$ ipython --no-banner

In [1]: import numpy as np

In [2]: np.set_printoptions(suppress=True, linewidth=120)

In [3]: X = np.load("run14.npy")

In [4]: print(X)
[[0. 3. 1.]
 [3. 8. 3.]
 [1. 3. 0.]]

In [5]: ev, V = np.linalg.eigh(X)

In [6]: print(np.round(V.T @ V, 2) + 0)
[[1. 0. 0.]
 [0. 1. 0.]
 [0. 0. 1.]]

In [7]: print(np.round(np.abs(V[:, -1]), 2))
[0.3 0.9 0.3]

In [8]: print(np.unique(ev.round(6) + 0, return_counts=True)[1])
[2 1]

In [9]: print(np.round(np.linalg.eigvalsh(X @ X), 2))
[  1.   1. 100.]

In [10]: print(np.round(np.linalg.eigvalsh(X + -3 * np.eye(3)), 2))
[-4. -4.  7.]

In [11]: print(np.round(np.linalg.svd(X, compute_uv=False), 2))
[10.  1.  1.]

In [12]: print(np.round(V @ np.diag(ev) @ V.T, 2) + 0)
[[0. 3. 1.]
 [3. 8. 3.]
 [1. 3. 0.]]

In [13]: proj = np.triu(np.array([[1, 0, -3], [-3, 0, 1], [-1, -2, -2]]), 1) + np.eye(3)

In [14]: out = proj @ X @ np.linalg.inv(proj)

In [15]: print(np.linalg.matrix_rank(out))
3

In [16]: print(np.trace(out), np.trace(X))
8.0 8.0

In [17]: M = np.load("layer13.npy")

In [18]: print(M.round(2))
[[-0.88 -0.28  0.38]
 [-0.14 -0.62 -0.78]
 [ 0.46 -0.74  0.5 ]]

In [19]: th = np.radians(135)

In [20]: r_ = np.eye(3)

In [21]: r_[1, 1] = r_[0, 0] = np.cos(th)

In [22]: r_[1, 0], r_[0, 1] = -np.sin(th), np.sin(th)

In [23]: print(r_.round(2))
[[-0.71  0.71  0.  ]
 [-0.71 -0.71  0.  ]
 [ 0.    0.    1.  ]]

In [24]: out = M @ r_.T

In [25]: print(out.round(2))
[[ 0.42  0.82  0.38]
 [-0.34  0.53 -0.78]
 [-0.84  0.2   0.5 ]]

In [26]: print(np.round(np.linalg.svd(M, compute_uv=False), 2), np.round(np.linalg.svd(out, compute_uv=False), 2))
[1. 1. 1.] [1. 1. 1.]

In [27]: print(round(float(np.linalg.det(r_)), 2), round(float(np.trace(r_)), 2))
1.0 -0.41

In [28]: W0 = np.loadtxt("block8.csv", delimiter=",")

In [29]: print(W0.round(2))
[[0.5  0.   0.   0.5  0.  ]
 [0.   1.   0.   0.   0.  ]
 [0.   0.5  0.25 0.   0.25]
 [0.11 0.22 0.22 0.33 0.11]
 [0.17 0.17 0.   0.33 0.33]]

In [30]: print(round(float(np.linalg.norm(W0, "nuc")), 2))
2.8

In [31]: print(np.round(np.linalg.norm(W0, axis=1), 2))
[0.71 1.   0.61 0.48 0.53]

In [32]: print(round(float(np.linalg.norm(W0[3] - W0[4])), 2))
0.32

In [33]: q, _ = np.linalg.qr(np.array([[-1.6], [-0.9], [-0.4], [-0.3]]))

In [34]: feats = q @ q.T

In [35]: print(feats.round(2))
[[0.71 0.4  0.18 0.13]
 [0.4  0.22 0.1  0.07]
 [0.18 0.1  0.04 0.03]
 [0.13 0.07 0.03 0.02]]

In [36]: x0 = np.array([4, 7, 7, 5])

In [37]: print(round((x0 - feats @ x0) @ (feats @ x0), 2))
-0.0

In [38]: print(np.round(feats @ x0, 2))
[7.51 4.23 1.88 1.41]

In [39]: print(np.round(np.eye(4) - feats, 2))
[[ 0.29 -0.4  -0.18 -0.13]
 [-0.4   0.78 -0.1  -0.07]
 [-0.18 -0.1   0.96 -0.03]
 [-0.13 -0.07 -0.03  0.98]]

In [40]: print(np.round(np.linalg.eigvals(feats).sum().real, 2))
1.0

In [41]: print(np.round(np.linalg.eigvals(feats), 2) + 0)
[1. 0. 0. 0.]

In [42]: print(np.round(np.poly(feats), 2) + 0)
[ 1. -1.  0.  0.  0.]

In [43]: print(np.round(np.linalg.norm(feats) ** 2 / np.linalg.norm(feats, 2) ** 2, 2))
1.0

In [44]: print(round(np.linalg.norm(feats[3] - feats[2]), 2))
0.05

In [45]: print(np.linalg.norm(feats, axis=1).argmax())
0

In [46]: left, sv, VT = np.linalg.svd(feats)

In [47]: V = VT[:(sv > 1e-8).sum()]

In [48]: rng = np.random.default_rng(7982)

In [49]: x0 = feats[1] + -3 * feats[0] + rng.integers(2) * np.eye(4)[1]

In [50]: print(x0.round(2))
[-1.72 -0.97 -0.43 -0.32]

In [51]: print(np.round(np.diag(V.T @ V), 2))
[0.71 0.22 0.04 0.02]

In [52]: left, sv, VT = np.linalg.svd(feats)

In [53]: print(sv.round(2) + 0)
[1. 0. 0. 0.]

In [54]: out = left[:, :1] @ np.diag(sv[:1]) @ VT[:1]

In [55]: print(round(np.abs(feats - out).max(), 2))
0.0

In [56]: print(round(np.linalg.norm(feats - out) / np.linalg.norm(feats), 2))
0.0

In [57]: print(np.linalg.matrix_rank(out))
1

In [58]: arr = np.tril(np.array([[0, -2, 1], [1, 1, 0], [2, 3, -1]]), -1) + np.eye(3, dtype=int)

In [59]: print(arr)
[[1 0 0]
 [1 1 0]
 [2 3 1]]

In [60]: idx = rng.permutation(3)

In [61]: print(idx)
[2 1 0]

In [62]: out = arr[idx][:, idx]

In [63]: print(np.trace(out))
3

In [64]: print(np.linalg.matrix_power(arr - np.diag(np.diag(arr)), 3))
[[0 0 0]
 [0 0 0]
 [0 0 0]]

In [65]: left, sv, VT = np.linalg.svd(arr, full_matrices=False)

In [66]: print(np.round(np.cumsum(sv ** 2) / np.sum(sv ** 2), 2))
[0.95 1.   1.  ]

In [67]: print(np.round(np.abs(VT[0]), 2))
[0.58 0.78 0.23]

In [68]: print((sv > 1e-8).sum())
3

In [69]: print(left.shape, sv.shape, VT.shape)
(3, 3) (3,) (3, 3)

In [70]: print(np.round(VT @ VT.T, 2) + 0)
[[1. 0. 0.]
 [0. 1. 0.]
 [0. 0. 1.]]

In [71]: th = np.radians(45)

In [72]: r_ = np.eye(3)

In [73]: r_[2, 2] = r_[1, 1] = np.cos(th)

In [74]: r_[2, 1], r_[1, 2] = -np.sin(th), np.sin(th)

In [75]: print(r_.round(2))
[[ 1.    0.    0.  ]
 [ 0.    0.71  0.71]
 [ 0.   -0.71  0.71]]

In [76]: out = arr @ r_.T

In [77]: print(out.round(2))
[[ 1.    0.    0.  ]
 [ 1.    0.71 -0.71]
 [ 2.    2.83 -1.41]]

In [78]: print(np.allclose(np.linalg.norm(arr, axis=1), np.linalg.norm(out, axis=1)))
True

In [79]: F = np.array([[0.3, 0.7, -0.2, 0.8], [-0.7, -0.4, 0.8, -1.2]])

In [80]: F[0] = F[1] + 0.1 * rng.normal(size=4)

In [81]: print(F.round(2))
[[-0.7  -0.23  0.63 -1.04]
 [-0.7  -0.4   0.8  -1.2 ]]

In [82]: print(np.linalg.matrix_rank(F, rtol=0.1))
1

In [83]: print(np.round(np.linalg.norm(F, 2) / np.linalg.norm(F), 2))
1.0

In [84]: print(np.argsort(-np.linalg.norm(F, axis=0).round(6), kind="stable")[:3])
[3 2 0]

In [85]: J = np.load("data.npy")

In [86]: print(J)
[[ 6.  5.  4.  1.]
 [ 0. -3.  1.  3.]
 [ 0. -1.  3.  1.]
 [ 0. -2.  1.  3.]]

In [87]: ev, V = np.linalg.eig(J)

In [88]: print(np.round(np.sort(np.linalg.eigvals(np.linalg.inv(J))), 2))
[-0.6   0.17  0.32  0.66]
